% ipython --no-banner

In [1]: import numpy as np

In [2]: import numpy.linalg as la

In [3]: np.set_printoptions(precision=4, suppress=True, linewidth=160)

In [4]: rnd = lambda a: np.round(a, 4) + 0

In [5]: m1 = np.load("sample15.npy")

In [6]: print(m1)
[[ 0.  5.  0.]
 [ 5. 24.  0.]
 [ 0.  0. -1.]]

In [7]: vals, vecs = la.eigh(m1)

In [8]: print((vals > 1e-8).sum(), (vals < -1e-8).sum())
1 2

In [9]: print(rnd(np.abs(vecs[:, -1])))
[0.1961 0.9806 0.    ]

In [10]: print(np.unique(vals.round(6) + 0, return_counts=True)[1])
[2 1]

In [11]: print(rnd(la.eigvalsh(m1 + -1 * np.eye(3))))
[-2. -2. 24.]

In [12]: print(rnd(vecs.T @ vecs))
[[1. 0. 0.]
 [0. 1. 0.]
 [0. 0. 1.]]

In [13]: F = np.load("a.npy")

In [14]: print(F)
[[ 0 -2  1]
 [ 1  0  1]
 [-2  1 -2]
 [ 1  2  1]]

In [15]: A2 = np.c_[F[:, :1] @ np.array([[0]]), np.array([0, 3, 0, 3])]

In [16]: print(A2)
[[0 0]
 [0 3]
 [0 0]
 [0 3]]

In [17]: print(rnd(la.norm(la.qr(F)[0].T @ A2, axis=0) ** 2 / ((A2 ** 2).sum(axis=0) + 1e-12)))
[0.     0.7333]

In [18]: W0 = np.loadtxt("x.csv", delimiter=",")

In [19]: print(W0)
[[ 0.8245 -1.9968  0.2487]
 [ 1.1163 -1.8184  0.1572]
 [ 3.3253 -1.9829 -2.2055]
 [-1.0431 -1.3648 -6.2785]
 [ 1.2088 -0.7589 -1.4501]
 [-3.2681 -2.4181 -6.091 ]
 [ 0.9942 -0.3685 -2.3186]
 [-2.8764 -2.5613 -8.6248]
 [ 0.4332 -1.2822 -1.9942]
 [-2.6586 -1.9533 -6.3889]
 [-2.7276 -1.8609 -6.6088]
 [-1.1961 -0.6997 -7.7582]
 [-2.276  -0.4756 -7.3195]
 [ 1.177  -0.5527 -1.4442]
 [-3.2387 -0.7001 -7.027 ]
 [ 1.4208  0.0125 -0.1467]
 [-0.5907  0.0093 -0.3857]
 [ 1.6425 -1.2897 -2.3586]
 [ 0.448  -1.4726 -2.169 ]
 [-1.2234 -0.9373 -1.9872]
 [ 1.0553 -2.0978 -1.0571]
 [-2.3579 -0.811  -6.2421]
 [ 4.6016 -0.3839 -0.1604]
 [ 2.3654 -1.7051 -1.6839]]

In [20]: vec = np.array([1, 4, 5])

In [21]: target = W0 @ vec

In [22]: print(rnd(la.solve(W0.T @ W0, W0.T @ target)))
[1. 4. 5.]

In [23]: rng = np.random.default_rng(340878)

In [24]: target = target + 0.1 * rng.normal(size=24)

In [25]: print(rnd(target))
[ -5.8229  -5.2982 -15.5613 -37.9673  -9.2009 -43.4553 -11.9517 -56.1925 -14.5018 -42.6154 -43.0619 -42.7048 -40.8078  -8.3133 -41.22     0.7425  -2.3216
 -15.2552 -16.2874 -15.0053 -12.6671 -36.9039   2.2661 -12.6134]

In [26]: b, *_ = la.lstsq(W0, target)

In [27]: print(rnd(b))
[1.0169 3.9836 4.9998]

In [28]: print([round(float(la.norm(la.solve(W0.T @ W0 + lam * np.eye(3), W0.T @ target))), 2) for lam in (0, 1, 10, 100)])
[6.47, 6.41, 6.05, 4.97]

In [29]: print(rnd(W0.T @ (target - W0 @ b)))
[0. 0. 0.]

In [30]: W2 = W0[[1, 16]].astype(float)

In [31]: for _ in range(4):
    ...:     z = la.norm(W0[:, None] - W2, axis=-1).argmin(axis=1)
    ...:     W2 = np.array([W0[z == j].mean(axis=0) for j in range(2)])
    ...: 

In [32]: print(z)
[0 0 0 1 0 1 0 1 0 1 1 1 1 0 1 0 0 0 0 0 0 1 0 0]

In [33]: print(np.bincount(z))
[15  9]

In [34]: print(rnd(W2))
[[ 1.2533 -1.1083 -1.2637]
 [-2.4047 -1.4272 -6.9265]]

In [35]: print(np.abs(W2[1] - W2[0]).argmax())
2

In [36]: z = rng.permutation(3)

In [37]: A2 = W0[:, z] * rng.choice([-1, 1], 3)

In [38]: print(A2)
[[-0.8245 -1.9968  0.2487]
 [-1.1163 -1.8184  0.1572]
 [-3.3253 -1.9829 -2.2055]
 [ 1.0431 -1.3648 -6.2785]
 [-1.2088 -0.7589 -1.4501]
 [ 3.2681 -2.4181 -6.091 ]
 [-0.9942 -0.3685 -2.3186]
 [ 2.8764 -2.5613 -8.6248]
 [-0.4332 -1.2822 -1.9942]
 [ 2.6586 -1.9533 -6.3889]
 [ 2.7276 -1.8609 -6.6088]
 [ 1.1961 -0.6997 -7.7582]
 [ 2.276  -0.4756 -7.3195]
 [-1.177  -0.5527 -1.4442]
 [ 3.2387 -0.7001 -7.027 ]
 [-1.4208  0.0125 -0.1467]
 [ 0.5907  0.0093 -0.3857]
 [-1.6425 -1.2897 -2.3586]
 [-0.448  -1.4726 -2.169 ]
 [ 1.2234 -0.9373 -1.9872]
 [-1.0553 -2.0978 -1.0571]
 [ 2.3579 -0.811  -6.2421]
 [-4.6016 -0.3839 -0.1604]
 [-2.3654 -1.7051 -1.6839]]

In [39]: U, _, Vh = la.svd(W0.T @ A2)

In [40]: print(rnd(la.lstsq(W0, A2)[0]))
[[-1.  0.  0.]
 [ 0.  1.  0.]
 [ 0.  0.  1.]]

In [41]: print(z)
[0 1 2]

In [42]: vec = np.array([0, 3, 1])

In [43]: target = A2 @ vec

In [44]: print(rnd(la.pinv(A2) @ A2))
[[1. 0. 0.]
 [0. 1. 0.]
 [0. 0. 1.]]

In [45]: print(rnd(la.lstsq(A2, target)[0]))
[0. 3. 1.]

In [46]: target = target + 0.1 * rng.normal(size=24)

In [47]: print(rnd(target))
[ -5.8016  -5.4828  -8.1003 -10.3259  -3.7278 -13.2865  -3.3854 -16.3309  -5.7741 -12.293  -12.0422  -9.853   -8.86    -3.2842  -9.2258  -0.2703  -0.2227
  -6.0421  -6.5759  -4.6434  -7.3751  -8.8133  -1.4305  -6.5901]

In [48]: b, *_ = la.lstsq(A2, target)

In [49]: print(rnd(la.norm(target - A2 @ b)))
0.5508

In [50]: print(rnd(A2.T @ (target - A2 @ b)))
[0. 0. 0.]

In [51]: print([round(float(la.norm(la.solve(A2.T @ A2 + lam * np.eye(3), A2.T @ target))), 2) for lam in (0, 1, 10, 100)])
[3.14, 3.03, 2.42, 1.49]
